>>> import numpy as np
>>> np.set_printoptions(suppress=True, linewidth=160)
>>> K = np.array([[1.1, -0.4, -1.2, 3.0],
...     [0.0, -1.6, 1.5, -1.9],
...     [0.3, 0.6, -1.0, 1.1],
...     [-1.0, -0.5, -0.1, -0.6]])
>>> K
array([[ 1.1, -0.4, -1.2,  3. ],
       [ 0. , -1.6,  1.5, -1.9],
       [ 0.3,  0.6, -1. ,  1.1],
       [-1. , -0.5, -0.1, -0.6]])
>>> M2 = np.array([[1, 0], [3, 1], [2, 1], [3, 2]])
>>> print(np.round(np.einsum("ik,kj->ij", K, M2), 1))
[[ 6.5  4.4]
 [-7.5 -3.9]
 [ 3.4  1.8]
 [-4.5 -1.8]]
>>> print(np.linalg.matrix_rank(np.vstack([K, M2.T])))
4
>>> np.round(K @ M2, 1)
array([[ 6.5,  4.4],
       [-7.5, -3.9],
       [ 3.4,  1.8],
       [-4.5, -1.8]])
>>> np.round(np.einsum("ij,ij->i", K, K), 1)
array([11.8,  8.4,  2.7,  1.6])
>>> np.vstack([K, M2.T]).shape
(6, 4)
>>> proj = np.triu(np.array([[3, 1, -2, -1], [-2, -1, -1, 0], [0, -2, -1, -2], [3, 1, 3, 1]]), 1) + np.eye(4)
>>> M2 = proj @ K @ np.linalg.inv(proj)
>>> M2.round(1)
array([[ 1.5, -4.2,  1.2,  3.4],
       [-0.3, -1.9,  0. , -3.3],
       [ 2.3, -0.7,  3.1, 10.8],
       [-1. ,  0.5, -1.6, -4.8]])
>>> np.round(proj @ K - K @ proj, 1)
array([[ 0.4, -3.4,  5.4, -4.8],
       [-0.3, -0.6, -0.6,  1.9],
       [ 2. ,  0.7,  1.4, -0.5],
       [ 0. ,  1. , -2.5, -1.2]])
>>> np.round(np.poly(M2), 1)
array([1. , 2.1, 1.3, 7.1, 2. ])
>>> np.round(np.linalg.det(M2), 1)
np.float64(2.0)
>>> x = np.array([-4, 4, -3, 3])
>>> target = K @ x
>>> coef, lr = np.zeros(4), 1 / np.linalg.norm(K, 2) ** 2
>>> for i in range(3):
...     coef -= lr * K.T @ (K @ coef - target)
...     if i % 1 == 0: print(i, round(np.linalg.norm(K @ coef - target), 1))
... 
0 8.1
1 6.9
2 5.9
>>> coef.round(1)
array([-0.3,  2.3, -2.4,  2.7])
>>> rng = np.random.default_rng(409)
>>> z = rng.permutation(4)
>>> M2 = K[:, z] * rng.choice([-1, 1], 4)
>>> M2
array([[-1.1,  3. ,  1.2, -0.4],
       [-0. , -1.9, -1.5, -1.6],
       [-0.3,  1.1,  1. ,  0.6],
       [ 1. , -0.6,  0.1, -0.5]])
>>> Uu, _, Vh = np.linalg.svd(K.T @ M2)
>>> print(np.round(np.linalg.lstsq(K, M2)[0], 1) + 0)
[[-1.  0.  0.  0.]
 [ 0.  0.  0.  1.]
 [ 0.  0. -1.  0.]
 [ 0.  1.  0.  0.]]
>>> np.round(Uu @ Vh, 1) + 0
array([[-1.,  0.,  0.,  0.],
       [ 0.,  0.,  0.,  1.],
       [ 0.,  0., -1.,  0.],
       [ 0.,  1.,  0.,  0.]])
>>> M2 = np.array([[1, 1], [1, -1]])
>>> mat = np.kron(M2, np.kron(M2, M2))[rng.permutation(8)][:2]
>>> mat
array([[ 1, -1, -1,  1, -1,  1,  1, -1],
       [ 1,  1, -1, -1,  1,  1, -1, -1]])
>>> print(np.round(np.linalg.norm(mat[0], 1), 1), np.round(np.linalg.norm(mat[0], np.inf), 1))
8.0 1.0
>>> np.round(np.linalg.norm(mat, axis=0), 1)
array([1.4, 1.4, 1.4, 1.4, 1.4, 1.4, 1.4, 1.4])
>>> round(float(np.linalg.norm(mat, 1)), 1), np.round(np.linalg.norm(mat, np.inf), 1)
(2.0, np.float64(8.0))
>>> round(np.linalg.norm(mat) ** 2 / np.linalg.norm(mat, 2) ** 2, 1)
np.float64(2.0)
>>> mat[0] @ mat[1]
np.int64(0)
>>> round(np.linalg.norm(mat[0] - mat[1]), 1)
np.float64(4.0)
>>> np.round(np.linalg.norm(mat, axis=1), 1)
array([2.8, 2.8])
>>> round(float(np.linalg.norm(mat, "nuc")), 1)
5.7
>>> f = np.array([-2, -2])
>>> np.polyval(f, mat[0])
array([-4,  0,  0, -4,  0, -4, -4,  0])
>>> np.convolve(mat[0], f)
array([-2,  0,  4,  0,  0,  0, -4,  0,  2])
>>> X = np.loadtxt("test7.csv", delimiter=",")
>>> X
array([[8., 7., 0., 0.],
       [1., 1., 0., 0.],
       [0., 0., 0., 0.],
       [0., 0., 0., 2.]])
>>> rk = np.linalg.matrix_rank(X)
>>> rk
np.int64(3)
>>> null = np.linalg.svd(X)[2][rk:].T
>>> X @ null
array([[0.],
       [0.],
       [0.],
       [0.]])
>>> [int(np.linalg.matrix_rank(X[:i])) for i in range(1, len(X) + 1)]
[1, 2, 2, 3]
>>> print([int(np.linalg.matrix_rank(np.delete(X, i, axis=0))) for i in range(4)])
[2, 2, 3, 2]
>>> proj = np.triu(np.array([[4, 3, 3, 2], [-4, -3, 5, -3], [4, 1, 5, 1], [-1, 1, 3, 5]]), 1) + np.eye(4)
>>> M2 = proj @ X @ np.linalg.inv(proj)
>>> np.linalg.matrix_rank(M2)
np.int64(3)
>>> proj @ X - X @ proj
array([[  3., -21., -59.,   9.],
       [  0.,  -3.,  -8.,  -5.],
       [  0.,   0.,   0.,   2.],
       [  0.,   0.,   0.,   0.]])
>>> np.linalg.lstsq(X[:-1].T, X[-1])[2]
np.int32(2)
>>> np.round(X @ np.linalg.pinv(X) @ X, 1)
array([[8., 7., 0., 0.],
       [1., 1., 0., 0.],
       [0., 0., 0., 0.],
       [0., 0., 0., 2.]])
>>> A = np.load("data.npy")
>>> A
array([[ 3,  4,  5],
       [ 6,  7,  8],
       [ 9, 10, 11],
       [12, 13, 14]])
>>> M2 = np.array([[2, 2, 1], [2, 1, 0], [2, 2, 2]])
>>> np.einsum("ik,kj->ji", A, M2)
array([[24, 42, 60, 78],
       [20, 35, 50, 65],
       [13, 22, 31, 40]])
>>> print(np.einsum("ij->j", A))
[30 34 38]
>>> A @ M2
array([[24, 20, 13],
       [42, 35, 22],
       [60, 50, 31],
       [78, 65, 40]])
>>> E = np.loadtxt("sample10.csv", delimiter=",")
>>> E
array([[ 0.2, -1. ],
       [ 0.4, -1.8],
       [-0.1, -0.6]])
>>> # column 1 is much longer than the rest
>>> z = rng.permutation(4)
>>> z
array([2, 0, 1, 3])
>>> M2 = K[z][:, z]
>>> np.trace(M2)
np.float64(-2.1)
>>> round(np.linalg.det(M2), 1), np.round(np.linalg.det(K[z]), 1)
(np.float64(2.0), np.float64(2.0))
>>> np.allclose(M2, K)
False
>>> z = rng.permutation(2)
>>> M2 = E[:, z] * rng.choice([-1, 1], 2)
>>> M2
array([[-1. ,  0.2],
       [-1.8,  0.4],
       [-0.6, -0.1]])
>>> Uu, _, Vh = np.linalg.svd(E.T @ M2)
>>> np.round(Uu @ Vh, 1) + 0
array([[0., 1.],
       [1., 0.]])
>>> proj = M2 @ np.linalg.solve(M2.T @ M2, M2.T)
>>> print(np.round(np.trace(proj), 1))
2.0
>>> np.round(np.diag(proj), 1)
array([0.2, 0.8, 1. ])
>>> np.allclose(proj @ proj, proj)
True
>>> J = np.loadtxt("w.csv", delimiter=",")
>>> J
array([[ 1.,  0.,  0.],
       [-1.,  1.,  0.],
       [-2.,  3.,  1.]])
>>> w, vecs = np.linalg.eig(J)
>>> np.round(np.sort(np.linalg.eigvals(J @ J)), 1)
array([1., 1., 1.])
>>> np.prod(w)
np.float64(1.0)
>>> f = np.array([5, -3, -3])
>>> np.correlate(J[2], J[0], "full")
array([ 0.,  0., -2.,  3.,  1.])
>>> np.convolve(J[2], f)
array([-10.,  21.,   2., -12.,  -3.])
>>> np.polyval(f, J[2])
array([23., 33., -1.])
>>> M2 = np.linalg.inv(J)
>>> np.round(np.linalg.det(J) * np.linalg.det(M2), 1)
np.float64(1.0)
>>> print(np.round(np.linalg.inv(M2), 1) + 0)
[[ 1.  0.  0.]
 [-1.  1.  0.]
 [-2.  3.  1.]]
>>> M2.round(1) + 0
array([[ 1.,  0.,  0.],
       [ 1.,  1.,  0.],
       [-1., -3.,  1.]])
>>> np.round(J @ M2, 1) + 0
array([[1., 0., 0.],
       [0., 1., 0.],
       [0., 0., 1.]])
>>> np.trace(J)
np.float64(3.0)
>>> np.round(np.abs(np.linalg.eigvals(J)).max(), 1)
np.float64(1.0)
>>> np.round(np.sort(np.abs(np.linalg.eigvals(J))), 1)
array([1., 1., 1.])
>>> np.round(np.linalg.matrix_power(J, 3), 1)
array([[  1.,   0.,   0.],
       [ -3.,   1.,   0.],
       [-15.,   9.,   1.]])
>>> M = np.array([[1, -3, 1], [1, 1, -2], [3, 1, -1]])
>>> x = np.array([0, -1, 0])
>>> target = M @ x
>>> target
array([ 3, -1, -1])
>>> np.round(np.linalg.solve(M.T, M[1]), 1) + 0
array([0., 1., 0.])
>>> np.round(np.linalg.solve(M, M[:, 1]), 1) + 0
array([0., 1., 0.])
>>> def softmax(z):
...     e = np.exp(z - z.max(axis=-1, keepdims=True))
...     return e / e.sum(axis=-1, keepdims=True)
... 
>>> print(np.round(softmax(M).sum(axis=1), 1))
[1. 1. 1.]
>>> np.round(softmax(M[2]), 1) + 0
array([0.9, 0.1, 0. ])
>>> att = M @ M.T / np.sqrt(3)
>>> np.round(softmax(att + np.triu(np.full(att.shape, -np.inf), 1)), 1) + 0
array([[1. , 0. , 0. ],
       [0. , 1. , 0. ],
       [0. , 0.1, 0.9]])
>>> np.round(softmax(att)[2] @ M, 1)
array([ 2.9,  1. , -1.1])
>>> arr = np.array([[4, 0, 7], [7, 4, 0], [0, 7, 4]])
>>> M2 = arr[0, 0] * arr[1:] - np.outer(arr[1:, 0], arr[0])
>>> M2
array([[  0,  16, -49],
       [  0,  28,  16]])
>>> np.round(arr[:, 0] / arr[0, 0], 1)
array([1. , 1.8, 0. ])
>>> print(np.linalg.matrix_rank(M2), np.linalg.matrix_rank(arr))
2 3
>>> gram = M2.T @ M2
>>> np.allclose(gram, gram.T)
True
>>> np.round(np.linalg.svd(M2, compute_uv=False) ** 2, 1)
array([2724.,  973.])
>>> gram
array([[   0,    0,    0],
       [   0, 1040, -336],
       [   0, -336, 2657]])
>>> np.trace(gram), (M2 ** 2).sum()
(np.int64(3697), np.int64(3697))
>>> f = np.array([1, 1, 2])
>>> M2 = arr + np.outer(f, np.eye(3)[1])
>>> print(M2)
[[4. 1. 7.]
 [7. 5. 0.]
 [0. 9. 4.]]
>>> np.linalg.matrix_rank(M2 - arr)
np.int64(1)
